% ipython --no-banner

In [1]: import numpy as np

In [2]: from numpy import linalg as LA

In [3]: np.set_printoptions(precision=2, suppress=True, linewidth=160)

In [4]: mat = np.load("sample10.npy")

In [5]: mat
Out[5]: 
array([[-0.7 , -0.23,  0.09, -0.48,  0.45],
       [ 0.25, -0.17, -0.34,  0.4 ,  0.8 ],
       [-0.29,  0.21, -0.91, -0.06, -0.22],
       [ 0.33, -0.83, -0.23, -0.33, -0.21],
       [ 0.5 ,  0.43, -0.08, -0.7 ,  0.26]])

In [6]: # keeps lengths

In [7]: round(mat[:, 2] @ mat[:, 3], 2)
Out[7]: np.float64(-0.0)

In [8]: print(LA.pinv(mat))
[[-0.7   0.25 -0.29  0.33  0.5 ]
 [-0.23 -0.17  0.21 -0.83  0.43]
 [ 0.09 -0.34 -0.91 -0.23 -0.08]
 [-0.48  0.4  -0.06 -0.33 -0.7 ]
 [ 0.45  0.8  -0.22 -0.21  0.26]]

In [9]: LA.norm(mat, axis=0)
Out[9]: array([1., 1., 1., 1., 1.])

In [10]: round(np.einsum("ii->", mat), 2)
Out[10]: np.float64(-1.85)

In [11]: LA.eigvals(mat)
Out[11]: array([ 1.  +0.j  , -0.42+0.91j, -0.42-0.91j, -1.  +0.04j, -1.  -0.04j])

In [12]: r0 = np.array([-2, 0, -7, -7, -5])

In [13]: M2 = mat + np.outer(r0, np.eye(5)[4])

In [14]: LA.matrix_rank(M2 - mat)
Out[14]: np.int64(1)

In [15]: np.round(LA.det(M2) / LA.det(mat), 2), round(float(1 + LA.solve(mat, r0)[4]), 2)
Out[15]: (np.float64(1.78), 1.78)

In [16]: M2
Out[16]: 
array([[-0.7 , -0.23,  0.09, -0.48, -1.55],
       [ 0.25, -0.17, -0.34,  0.4 ,  0.8 ],
       [-0.29,  0.21, -0.91, -0.06, -7.22],
       [ 0.33, -0.83, -0.23, -0.33, -7.21],
       [ 0.5 ,  0.43, -0.08, -0.7 , -4.74]])

In [17]: LA.matrix_rank(LA.inv(M2) - LA.inv(mat), tol=1e-8)
Out[17]: np.int64(1)

In [18]: E = np.loadtxt("test5.csv", delimiter=",")

In [19]: E
Out[19]: 
array([[ 0.96, -0.13, -0.13, -0.21, -0.04, -0.04, -0.04],
       [-0.13,  0.62, -0.38, -0.64, -0.13, -0.13, -0.13],
       [-0.13, -0.38,  0.62, -0.64, -0.13, -0.13, -0.13],
       [-0.21, -0.64, -0.64, -0.06, -0.21, -0.21, -0.21],
       [-0.04, -0.13, -0.13, -0.21,  0.96, -0.04, -0.04],
       [-0.04, -0.13, -0.13, -0.21, -0.04,  0.96, -0.04],
       [-0.04, -0.13, -0.13, -0.21, -0.04, -0.04,  0.96]])

In [20]: # orthonormal columns

In [21]: LA.determinant(E)
---------------------------------------------------------------------------
AttributeError                            Traceback (most recent call last)
Cell In[21], line 1
----> 1 LA.determinant(E)

AttributeError: module 'numpy.linalg' has no attribute 'determinant'

In [22]: np.allclose(E, E.T)
Out[22]: True

In [23]: round(float(LA.det(E)), 2)
Out[23]: -1.0

In [24]: np.trace(E)
Out[24]: np.float64(5.0)

In [25]: np.sort(np.abs(LA.eigvals(E)))
Out[25]: array([1., 1., 1., 1., 1., 1., 1.])

In [26]: try:
    ...:     LA.cholesky(E)
    ...: except LA.LinAlgError as e:
    ...:     print("failed:", e)
    ...: 
failed: Matrix is not positive definite

In [27]: [round(float(LA.det(E[:i, :i])), 2) + 0 for i in range(1, 8)]
Out[27]: [0.96, 0.57, 0.19, -0.87, -0.91, -0.96, -1.0]

In [28]: M2 = mat / LA.norm(mat, axis=1, keepdims=True)

In [29]: cov = M2 @ M2.T

In [30]: (np.abs(cov) > 0.9).astype(int)
Out[30]: 
array([[1, 0, 0, 0, 0],
       [0, 1, 0, 0, 0],
       [0, 0, 1, 0, 0],
       [0, 0, 0, 1, 0],
       [0, 0, 0, 0, 1]])

In [31]: round(np.degrees(np.arccos(np.clip(cov[0, 4], -1, 1))), 2)
Out[31]: np.float64(90.0)

In [32]: print((cov - 2 * np.eye(5)).round(6).argmax(axis=1))
[1 0 0 0 0]

In [33]: cov.round(2) + 0
Out[33]: 
array([[1., 0., 0., 0., 0.],
       [0., 1., 0., 0., 0.],
       [0., 0., 1., 0., 0.],
       [0., 0., 0., 1., 0.],
       [0., 0., 0., 0., 1.]])

In [34]: LA.norm(M2, axis=1)
Out[34]: array([1., 1., 1., 1., 1.])

In [35]: x = np.array([4, 1, 3, 2, 5, 4, 3])

In [36]: LA.inv(E)
Out[36]: 
array([[ 0.96, -0.13, -0.13, -0.21, -0.04, -0.04, -0.04],
       [-0.13,  0.62, -0.38, -0.64, -0.13, -0.13, -0.13],
       [-0.13, -0.38,  0.62, -0.64, -0.13, -0.13, -0.13],
       [-0.21, -0.64, -0.64, -0.06, -0.21, -0.21, -0.21],
       [-0.04, -0.13, -0.13, -0.21,  0.96, -0.04, -0.04],
       [-0.04, -0.13, -0.13, -0.21, -0.04,  0.96, -0.04],
       [-0.04, -0.13, -0.13, -0.21, -0.04, -0.04,  0.96]])

In [37]: E.T @ (E @ x)
Out[37]: array([4., 1., 3., 2., 5., 4., 3.])

In [38]: print(np.sort(np.abs(np.degrees(np.angle(LA.eigvals(E))))))
[  0.   0.   0.   0.   0.   0. 180.]

In [39]: round(LA.det(E), 2)
Out[39]: np.float64(-1.0)

In [40]: 7 - LA.matrix_rank(E - np.eye(7), tol=1e-8)
Out[40]: np.int64(6)

In [41]: r0, v = E[0], E[6]

In [42]: round(float(r0 @ r0), 2)
Out[42]: 1.0

In [43]: round(float(r0 @ v), 2)
Out[43]: -0.0

In [44]: p = (r0 @ v) / (r0 @ r0) * r0

In [45]: round(float((v - p) @ r0), 2)
Out[45]: -0.0

In [46]: round(float(LA.norm(r0 + v) ** 2 + LA.norm(r0 - v) ** 2), 2)
Out[46]: 4.0

In [47]: p.round(2) + 0
Out[47]: array([0., 0., 0., 0., 0., 0., 0.])

In [48]: np.round(np.outer(r0, v), 2) + 0
Out[48]: 
array([[-0.04, -0.12, -0.12, -0.2 , -0.04, -0.04,  0.92],
       [ 0.01,  0.02,  0.02,  0.03,  0.01,  0.01, -0.12],
       [ 0.01,  0.02,  0.02,  0.03,  0.01,  0.01, -0.12],
       [ 0.01,  0.03,  0.03,  0.05,  0.01,  0.01, -0.2 ],
       [ 0.  ,  0.01,  0.01,  0.01,  0.  ,  0.  , -0.04],
       [ 0.  ,  0.01,  0.01,  0.01,  0.  ,  0.  , -0.04],
       [ 0.  ,  0.01,  0.01,  0.01,  0.  ,  0.  , -0.04]])

In [49]: arr = np.array([[2, 0, 2, 1, 1, 2, -2],
    ...:     [0, 1, -1, -2, 0, -2, -1],
    ...:     [-2, 2, 1, 1, 1, 0, -2],
    ...:     [0, -2, 1, 1, -1, 2, 2],
    ...:     [-1, -2, -1, 2, 0, -2, -2],
    ...:     [2, 0, 0, 1, 0, 1, -1],
    ...:     [2, 1, 2, -1, 0, -1, 0],
    ...:     [-1, -1, -1, 0, 1, -1, 2],
    ...:     [0, 1, 0, 0, 0, -1, -1]])

In [50]: arr[7] = arr[0]

In [51]: print(arr)
[[ 2  0  2  1  1  2 -2]
 [ 0  1 -1 -2  0 -2 -1]
 [-2  2  1  1  1  0 -2]
 [ 0 -2  1  1 -1  2  2]
 [-1 -2 -1  2  0 -2 -2]
 [ 2  0  0  1  0  1 -1]
 [ 2  1  2 -1  0 -1  0]
 [ 2  0  2  1  1  2 -2]
 [ 0  1  0  0  0 -1 -1]]

In [52]: x = np.array([-1, -2, -2, 1, 1, 1, -2])

In [53]: h1 = np.maximum(arr @ x, 0)

In [54]: np.tanh(arr @ x)
Out[54]: array([ 0.96, -0.96,  0.96,  0.  ,  1.  ,  0.96, -1.  ,  0.96, -0.76])

In [55]: h1
Out[55]: array([ 2,  0,  2,  0, 11,  2,  0,  2,  0])

In [56]: q, vecs = LA.qr(arr[:, :6])[0], LA.qr(arr[:, 6:])[0]

In [57]: sig = LA.svd(q.T @ vecs, compute_uv=False)

In [58]: sig
Out[58]: array([0.96])

In [59]: round(float(LA.norm(q @ q.T - vecs @ vecs.T, 2)), 2)
Out[59]: 1.0

In [60]: (sig > 0.9).sum()
Out[60]: np.int64(1)

In [61]: data = np.load("arr.npy")

In [62]: data
Out[62]: 
array([[  0,  -3,  -6,  -5,   3,   9, -10, -11],
       [  3,   0,  -9,  -2,   2,   5,  -4,  -8],
       [  6,   9,   0,  -4,   0,  -2,  -8,   5],
       [  5,   2,   4,   0, -12,   4,  -3,  -4],
       [ -3,  -2,   0,  12,   0,  13,  -3, -14],
       [ -9,  -5,   2,  -4, -13,   0,  -6,   3],
       [ 10,   4,   8,   3,   3,   6,   0,  10],
       [ 11,   8,  -5,   4,  14,  -3, -10,   0]])

In [63]: rng = np.random.default_rng(219)

In [64]: M2 = data + rng.integers(-2, 3, (8, 6)) @ rng.integers(-2, 3, (6, 8))

In [65]: M2
Out[65]: 
array([[-10, -10, -14,   1,   7,  19,  -9, -10],
       [ -5,  -1, -19,  -1,   4,  12,  -3,  -6],
       [ 10,   6,  -1,   8,   5,   4,  -7,   9],
       [ -1,   1,   7,  -2, -13,  -1,   3,  -6],
       [  3,   6,   6,   2,  -5,   2,  -4, -16],
       [  1,  -2,   7,   1, -13,  -3,  -1,   2],
       [ 12,   1,  15,   2,   3,   3,  -9,  19],
       [  7,   8, -10,  10,  19,   0, -10,   3]])

In [66]: np.round(LA.svd(M2 - data, compute_uv=False), 2) + 0
Out[66]: array([33.87, 19.29, 15.4 ,  9.38,  6.22,  2.62,  0.  ,  0.  ])

In [67]: M2 - data
Out[67]: 
array([[-10,  -7,  -8,   6,   4,  10,   1,   1],
       [ -8,  -1, -10,   1,   2,   7,   1,   2],
       [  4,  -3,  -1,  12,   5,   6,   1,   4],
       [ -6,  -1,   3,  -2,  -1,  -5,   6,  -2],
       [  6,   8,   6, -10,  -5, -11,  -1,  -2],
       [ 10,   3,   5,   5,   0,  -3,   5,  -1],
       [  2,  -3,   7,  -1,   0,  -3,  -9,   9],
       [ -4,   0,  -5,   6,   5,   3,   0,   3]])

In [68]: x = np.array([1, 0, -1, -1, -1, 0, -2, -2])

In [69]: LA.svd(data, compute_uv=False)
Out[69]: array([30.21, 30.21, 19.26, 19.26,  9.55,  9.55,  3.62,  3.62])

In [70]: np.round(LA.eigvals(data).real, 2) + 0
Out[70]: array([0., 0., 0., 0., 0., 0., 0., 0.])

In [71]: q = LA.solve(np.eye(8) - data, np.eye(8) + data)

In [72]: round(float(LA.det(q)), 2)
Out[72]: 1.0

In [73]: np.round(q @ q.T, 2) + 0
Out[73]: 
array([[1., 0., 0., 0., 0., 0., 0., 0.],
       [0., 1., 0., 0., 0., 0., 0., 0.],
       [0., 0., 1., 0., 0., 0., 0., 0.],
       [0., 0., 0., 1., 0., 0., 0., 0.],
       [0., 0., 0., 0., 1., 0., 0., 0.],
       [0., 0., 0., 0., 0., 1., 0., 0.],
       [0., 0., 0., 0., 0., 0., 1., 0.],
       [0., 0., 0., 0., 0., 0., 0., 1.]])

In [74]: labels = rng.permutation(8)

In [75]: labels
Out[75]: array([3, 4, 5, 0, 2, 7, 6, 1])

In [76]: M2 = data[labels][:, labels]

In [77]: np.diag(M2)
Out[77]: array([0, 0, 0, 0, 0, 0, 0, 0])

In [78]: np.trace(M2)
Out[78]: np.int64(0)

In [79]: M2
Out[79]: 
array([[  0, -12,   4,   5,   4,  -4,  -3,   2],
       [ 12,   0,  13,  -3,   0, -14,  -3,  -2],
       [ -4, -13,   0,  -9,   2,   3,  -6,  -5],
       [ -5,   3,   9,   0,  -6, -11, -10,  -3],
       [ -4,   0,  -2,   6,   0,   5,  -8,   9],
       [  4,  14,  -3,  11,  -5,   0, -10,   8],
       [  3,   3,   6,  10,   8,  10,   0,   4],
       [ -2,   2,   5,   3,  -9,  -8,  -4,   0]])
